% ipython --no-banner

In [1]: import numpy as np

In [2]: import numpy.linalg as la

In [3]: np.set_printoptions(suppress=True, linewidth=120)

In [4]: X = np.load("a.npy")

In [5]: X.round(3)
Out[5]: 
array([[-0.195, -0.312,  0.057,  0.193,  0.087],
       [ 0.195, -0.311,  0.773, -0.416,  0.066],
       [ 0.814, -0.062,  0.054,  0.144,  0.075],
       [ 0.195,  0.271, -0.4  , -0.732,  0.304],
       [-0.163, -0.752, -0.311, -0.357, -0.173],
       [ 0.13 ,  0.194,  0.015, -0.19 , -0.926],
       [-0.423,  0.355,  0.374, -0.263,  0.057]])

In [6]: rng = np.random.default_rng(748)

In [7]: idx = rng.permutation(5)

In [8]: Y = X[:, idx] * rng.choice([-1, 1], 5)

In [9]: Y.round(3)
Out[9]: 
array([[ 0.057,  0.087,  0.195,  0.193, -0.312],
       [ 0.773,  0.066, -0.195, -0.416, -0.311],
       [ 0.054,  0.075, -0.814,  0.144, -0.062],
       [-0.4  ,  0.304, -0.195, -0.732,  0.271],
       [-0.311, -0.173,  0.163, -0.357, -0.752],
       [ 0.015, -0.926, -0.13 , -0.19 ,  0.194],
       [ 0.374,  0.057,  0.423, -0.263,  0.355]])

In [10]: Uu, _, vt = la.svd(X.T @ Y)

In [11]: idx
Out[11]: array([2, 4, 0, 3, 1])

In [12]: np.round(la.lstsq(X, Y)[0], 3) + 0
Out[12]: 
array([[ 0.,  0., -1.,  0.,  0.],
       [ 0.,  0.,  0.,  0.,  1.],
       [ 1.,  0.,  0.,  0.,  0.],
       [ 0.,  0.,  0.,  1.,  0.],
       [ 0.,  1.,  0.,  0.,  0.]])

In [13]: P = X @ la.solve(X.T @ X, X.T)

In [14]: np.round(la.eigvalsh(P), 3) + 0
Out[14]: array([0., 0., 1., 1., 1., 1., 1.])
